>>> import numpy as np
>>> from numpy import linalg as LA
>>> np.set_printoptions(precision=4, suppress=True, linewidth=140)
>>> rnd = lambda a: np.round(a, 4) + 0
>>> s = 5 * 0.5 ** np.arange(6)
>>> Q, _ = LA.qr(np.array([[0.4, -0.2, 0.9, -1.2, -0.2, 0.9],
...     [0.0, -2.2, 1.1, 0.9, 0.9, -0.7],
...     [1.4, -1.0, 1.6, -0.6, 0.0, -0.5],
...     [0.5, 1.5, 1.0, 0.2, 1.5, -0.3],
...     [1.0, 0.6, -1.2, 0.6, -0.2, 0.0],
...     [-0.5, 0.3, 0.8, 1.2, 1.6, -1.8]]))
>>> rng = np.random.default_rng(85274)
>>> E = rng.normal(size=(11, 6)) * s @ Q
>>> print(rnd(E))
[[ 0.9419  3.623   1.1043 -0.6659 -2.1847 -1.3475]
 [-1.4793  0.3049 -1.2411  0.7757 -0.3529  0.3488]
 [-1.1576  0.0071 -1.4141  3.1629  2.0744  3.029 ]
 [ 1.9931  0.8027  2.004  -4.1119 -3.2967 -4.5977]
 [ 1.4816 -1.7107  0.8941 -2.5518  0.5144 -1.9761]
 [-1.1225 -0.3238 -1.1801  3.2305  3.4122  3.8569]
 [-1.6795 -3.8552 -2.2425  1.6324  4.9522  2.9703]
 [-2.0642 -4.5899 -1.7344 -1.3821  1.8315 -0.4394]
 [-1.2303  3.4936 -1.982   6.0359  2.1477  4.6157]
 [-0.9023 -3.3189 -1.067  -0.2288  3.3881  1.2846]
 [ 0.3634 -1.7791 -1.2932 -0.1683  4.5734  0.7997]]
>>> def softmax(z):
...     e = np.exp(z - z.max(axis=-1, keepdims=True))
...     return e / e.sum(axis=-1, keepdims=True)
... 
>>> print(rnd(softmax(E).sum(axis=1)))
[1. 1. 1. 1. 1. 1. 1. 1. 1. 1. 1.]
>>> print(rnd(softmax(E[8] + 3)))
[0.0005 0.0586 0.0002 0.7452 0.0153 0.1801]
>>> S = E @ E.T / np.sqrt(6)
>>> print(softmax(S).round(6).argmax(axis=1))
[3 8 8 3 3 8 6 7 8 6 6]
>>> print(rnd(softmax(S)[8] @ E))
[-1.2303  3.4936 -1.982   6.0358  2.1477  4.6157]
>>> x = np.array([1, -1, 0, 3, -2, 3])
>>> rhs = E @ x
>>> print(rnd(rhs))
[ -4.352    2.295   13.262  -18.345  -11.4204  13.6392   6.0792  -6.6016  22.9353  -1.1922  -5.1099]
>>> rhs = rhs + 0.02 * rng.normal(size=11)
>>> print(rnd(rhs))
[ -4.3504   2.2876  13.2296 -18.384  -11.4438  13.639    6.0876  -6.6204  22.9666  -1.193   -5.1062]
>>> b, *_ = LA.lstsq(E, rhs)
>>> print(rnd(LA.norm(rhs - E @ b)))
0.0517
>>> print(b.round())
[ 1. -1. -0.  3. -2.  3.]
>>> Q, R = LA.qr(E)
>>> print(rnd(Q @ R))
[[ 0.9419  3.623   1.1043 -0.6659 -2.1847 -1.3475]
 [-1.4793  0.3049 -1.2411  0.7757 -0.3529  0.3488]
 [-1.1576  0.0071 -1.4141  3.1629  2.0744  3.029 ]
 [ 1.9931  0.8027  2.004  -4.1119 -3.2967 -4.5977]
 [ 1.4816 -1.7107  0.8941 -2.5518  0.5144 -1.9761]
 [-1.1225 -0.3238 -1.1801  3.2305  3.4122  3.8569]
 [-1.6795 -3.8552 -2.2425  1.6324  4.9522  2.9703]
 [-2.0642 -4.5899 -1.7344 -1.3821  1.8315 -0.4394]
 [-1.2303  3.4936 -1.982   6.0359  2.1477  4.6157]
 [-0.9023 -3.3189 -1.067  -0.2288  3.3881  1.2846]
 [ 0.3634 -1.7791 -1.2932 -0.1683  4.5734  0.7997]]
>>> print(rnd(abs(R[0, 0])), rnd(LA.norm(E[:, 0])))
4.6243 4.6243
>>> print(rnd(np.abs(np.diag(R))))
[4.6243 8.1647 2.0269 3.2966 1.9189 0.3231]
>>> print(rnd(np.trace(Q @ Q.T)))
6.0
>>> arr = np.loadtxt("w.csv", delimiter=",")
>>> print(rnd(arr))
[[ 0.9161 -0.1468 -0.1795  0.0073  0.011   0.1137 -0.0916 -0.0395]
 [-0.1468  0.7432 -0.3142  0.0127  0.0193  0.199  -0.1604 -0.0691]
 [-0.1795 -0.3142  0.6157  0.0155  0.0236  0.2434 -0.1962 -0.0845]
 [ 0.0073  0.0127  0.0155  0.9994 -0.001  -0.0098  0.0079  0.0034]
 [ 0.011   0.0193  0.0236 -0.001   0.9986 -0.0149  0.012   0.0052]
 [ 0.1137  0.199   0.2434 -0.0098 -0.0149  0.8458  0.1243  0.0535]
 [-0.0916 -0.1604 -0.1962  0.0079  0.012   0.1243  0.8999 -0.0431]
 [-0.0395 -0.0691 -0.0845  0.0034  0.0052  0.0535 -0.0431  0.9814]]
>>> print(np.unique(arr.round(6), axis=0).shape)
(8, 8)
>>> print(rnd(np.trace(LA.pinv(arr) @ arr)))
7.0
>>> print(LA.lstsq(arr[:-1].T, arr[-1])[2])
7
>>> print(np.abs(np.diag(LA.qr(arr)[1])) > 1e-9)
[ True  True  True  True  True  True  True False]
>>> Uu, s, VT = LA.svd(arr)
>>> V = VT[:(s > 1e-8).sum()]
>>> x = arr[5] + 3 * arr[6] + rng.integers(2) * np.eye(8)[7]
>>> print(rnd(x))
[-0.1612 -0.2821 -0.3451  0.0139  0.0212  1.2186  2.8239 -0.0759]
>>> print(rnd(V.T @ V))
[[ 0.9161 -0.1468 -0.1795  0.0073  0.011   0.1137 -0.0916 -0.0395]
 [-0.1468  0.7432 -0.3142  0.0127  0.0193  0.199  -0.1604 -0.0691]
 [-0.1795 -0.3142  0.6157  0.0155  0.0236  0.2434 -0.1962 -0.0845]
 [ 0.0073  0.0127  0.0155  0.9994 -0.001  -0.0098  0.0079  0.0034]
 [ 0.011   0.0193  0.0236 -0.001   0.9986 -0.0149  0.012   0.0052]
 [ 0.1137  0.199   0.2434 -0.0098 -0.0149  0.8458  0.1243  0.0535]
 [-0.0916 -0.1604 -0.1962  0.0079  0.012   0.1243  0.8999 -0.0431]
 [-0.0395 -0.0691 -0.0845  0.0034  0.0052  0.0535 -0.0431  0.9814]]
>>> print(LA.matrix_rank(np.vstack([arr, x])))
7
>>> print(np.allclose(V.T @ V @ x, x))
True
>>> print(rnd(np.diag(V.T @ V)))
[0.9161 0.7432 0.6157 0.9994 0.9986 0.8458 0.8999 0.9814]
>>> feats = np.load("block12.npy")
>>> print(feats)
[[-2  3  0  3  0 -3]
 [ 0  1  1 -2  3  3]
 [-1  3  3  1 -2  0]
 [-1  1  2  2  2  1]
 [ 1 -2 -2  0  0  1]
 [ 3  3 -2  0 -3 -1]
 [-3 -2 -2  1 -1 -2]]
>>> A2 = np.c_[feats[:, :2] @ np.array([[2, 2], [3, 1]]), np.array([-2, -1, 2, 1, 3, -3, 1])]
>>> print(A2)
[[  5  -1  -2]
 [  3   1  -1]
 [  7   1   2]
 [  1  -1   1]
 [ -4   0   3]
 [ 15   9  -3]
 [-12  -8   1]]
>>> print(rnd(LA.lstsq(feats, A2[:, 0])[0]))
[2. 3. 0. 0. 0. 0.]
>>> print(rnd(LA.norm(A2 - feats @ LA.lstsq(feats, A2)[0], axis=0)))
[0.     0.     1.4773]
>>> print(LA.matrix_rank(np.c_[feats, A2]))
7
>>> x = np.array([-3, -4, -1, -2, -2, -4])
>>> rhs = feats @ x
>>> b, lr = np.zeros(6), 1 / LA.norm(feats, 2) ** 2
>>> for i in range(10):
...     b -= lr * feats.T @ (feats @ b - rhs)
...     if i % 2 == 0: print(i, round(LA.norm(feats @ b - rhs), 4))
... 
0 13.4689
2 7.0701
4 5.5035
6 4.4428
8 3.6764
>>> print(rnd(LA.cond(feats)))
5.4304
>>> m1, _ = LA.qr(np.array([[-0.3, -1.5, 1.3, -0.3, -1.2],
...     [-0.4, -0.2, -1.0, -0.2, 0.5],
...     [-2.3, -0.6, -0.7, 0.5, 0.2],
...     [-0.7, 0.9, 0.7, 0.6, 1.2],
...     [-0.6, -0.1, 0.2, -1.1, -1.2]]))
>>> print(rnd(m1))
[[-0.1187  0.8047  0.5123 -0.0759 -0.2648]
 [-0.1582  0.065  -0.5361  0.1525 -0.8124]
 [-0.9099  0.0659 -0.2048 -0.2232  0.2758]
 [-0.2769 -0.5862  0.6167 -0.1358 -0.4254]
 [-0.2374 -0.0145  0.167   0.9501  0.1132]]
>>> # orthonormal columns
>>> Q, R = LA.qr(m1)
>>> print(rnd(Q))
[[-0.1187  0.8047  0.5123 -0.0759 -0.2648]
 [-0.1582  0.065  -0.5361  0.1525 -0.8124]
 [-0.9099  0.0659 -0.2048 -0.2232  0.2758]
 [-0.2769 -0.5862  0.6167 -0.1358 -0.4254]
 [-0.2374 -0.0145  0.167   0.9501  0.1132]]
>>> print(rnd(Q @ R))
[[-0.1187  0.8047  0.5123 -0.0759 -0.2648]
 [-0.1582  0.065  -0.5361  0.1525 -0.8124]
 [-0.9099  0.0659 -0.2048 -0.2232  0.2758]
 [-0.2769 -0.5862  0.6167 -0.1358 -0.4254]
 [-0.2374 -0.0145  0.167   0.9501  0.1132]]
>>> print(rnd(np.trace(Q @ Q.T)))
5.0
>>> print(rnd(np.abs(np.diag(R))))
[1. 1. 1. 1. 1.]
>>> x = np.array([2, -2, -5, -3, 4, 5, -3, 4])
>>> print(rnd(arr @ x))
[ 3.7313  1.0298 -1.2939 -3.1498  3.7728  2.6524 -1.1083  4.8149]
>>> data = np.loadtxt("run2.csv", delimiter=",")
>>> print(data)
[[ 0.2759 -0.3703 -1.8212 -1.316   0.3856]
 [-0.6107  0.1891 -3.3507  0.1795  3.9997]
 [-6.1488 -2.84   -0.1776  2.3762  2.1982]
 [ 1.8522 -0.4453  3.0533 -3.2524 -2.4163]
 [ 1.139   2.8305 -0.2364 -1.712   2.4117]
 [ 3.1036 -6.0147  0.5144  0.1874 -0.068 ]
 [-1.8857 -0.37    2.5757  2.8501 -0.413 ]
 [-2.8664  2.3978 -2.3264 -2.6216  1.93  ]
 [-2.7968  3.6691 -2.5441 -0.2049 -1.1352]
 [ 1.2921 -3.9974  0.1266 -3.9816  3.4543]
 [ 2.4387 -2.5635  1.6982 -5.7071  0.2837]
 [-0.4442 -0.3264  0.307  -1.9441 -2.2418]
 [-0.1658 -3.0876  1.8776  2.0394  0.498 ]
 [ 1.5298  1.2139  0.5602 -2.7546  0.5485]
 [ 2.2569  1.7542  0.0563 -3.087   0.7021]
 [ 0.4736  2.9059 -1.9553 -3.8157 -0.0815]
 [-1.2514 -4.8786  0.8225  4.0147  0.1184]]
>>> A2 = np.c_[data[:, :4] @ np.array([[-1, -3, -5, 5], [4, 1, 3, 2], [-1, 3, 2, -3], [1, 1, -1, 2]]), np.array([1, 0, 2, 5, 1, 9, 3, 3, 3, 0, 4, 3, 7, 7, 9, 2, 2])]
>>> print(rnd(A2))
[[ -1.2519  -7.9776  -4.8168   3.4705   1.    ]
 [  4.8973  -7.8514  -3.2601   7.7358   0.    ]
 [ -2.6574  17.4498  19.4926 -31.1388   2.    ]
 [ -9.9391  -0.0944  -1.2379  -7.2943   5.    ]
 [  8.7074  -3.0077   4.0357   8.6412   1.    ]
 [-27.4894 -13.5949 -32.7207   2.3202   9.    ]
 [  0.6801  15.8643  10.6198 -12.1954   3.    ]
 [ 12.1624   1.3962  19.4942  -7.8004   3.    ]
 [ 19.8124   4.2223  20.108    0.5767   3.    ]
 [-21.3899 -11.4755 -14.2179  -9.8773   0.    ]
 [-20.098  -10.4921 -10.7805  -9.4423   4.    ]
 [ -3.1125  -0.0169   3.7999  -7.683    3.    ]
 [-12.0228   5.082   -6.718   -8.5582   7.    ]
 [  0.011   -4.4495  -0.1323   2.887    7.    ]
 [  1.6166  -7.9346  -2.8223   8.45     9.    ]
 [  9.2896  -8.1965   6.2548   6.4143   2.    ]
 [-15.0708   5.3578 -10.7485 -10.4523   2.    ]]
>>> print(rnd(LA.lstsq(data, A2[:, 0])[0]))
[-1.  4. -1.  1.  0.]
>>> print(LA.matrix_rank(A2))
5
>>> x = np.array([2, 0, -2, -1, 0])
>>> rhs = data @ x
>>> print(rnd(LA.pinv(data) @ data))
[[1. 0. 0. 0. 0.]
 [0. 1. 0. 0. 0.]
 [0. 0. 1. 0. 0.]
 [0. 0. 0. 1. 0.]
 [0. 0. 0. 0. 1.]]
>>> print(rnd(LA.solve(data.T @ data, data.T @ rhs)))
[ 2.  0. -2. -1.  0.]
>>> rhs = rhs + 0.3 * rng.normal(size=17)
>>> print(rnd(rhs))
[  5.1495   5.5582 -13.9584   0.6458   4.5813   4.5886 -11.5836   2.0356   0.1193   6.2454   7.248    0.3162  -6.0061   4.226    7.7765
   8.6037  -8.5228]
>>> b, *_ = LA.lstsq(data, rhs)
>>> print(rnd(data.T @ (rhs - data @ b)))
[0. 0. 0. 0. 0.]
>>> print(rnd(b))
[ 1.9247  0.0477 -1.962  -1.0129  0.0604]
>>> print(b.round())
[ 2.  0. -2. -1.  0.]
>>> print([round(float(LA.norm(LA.solve(data.T @ data + lam * np.eye(5), data.T @ rhs))), 2) for lam in (0, 1, 10, 100)])
[2.93, 2.86, 2.42, 1.31]
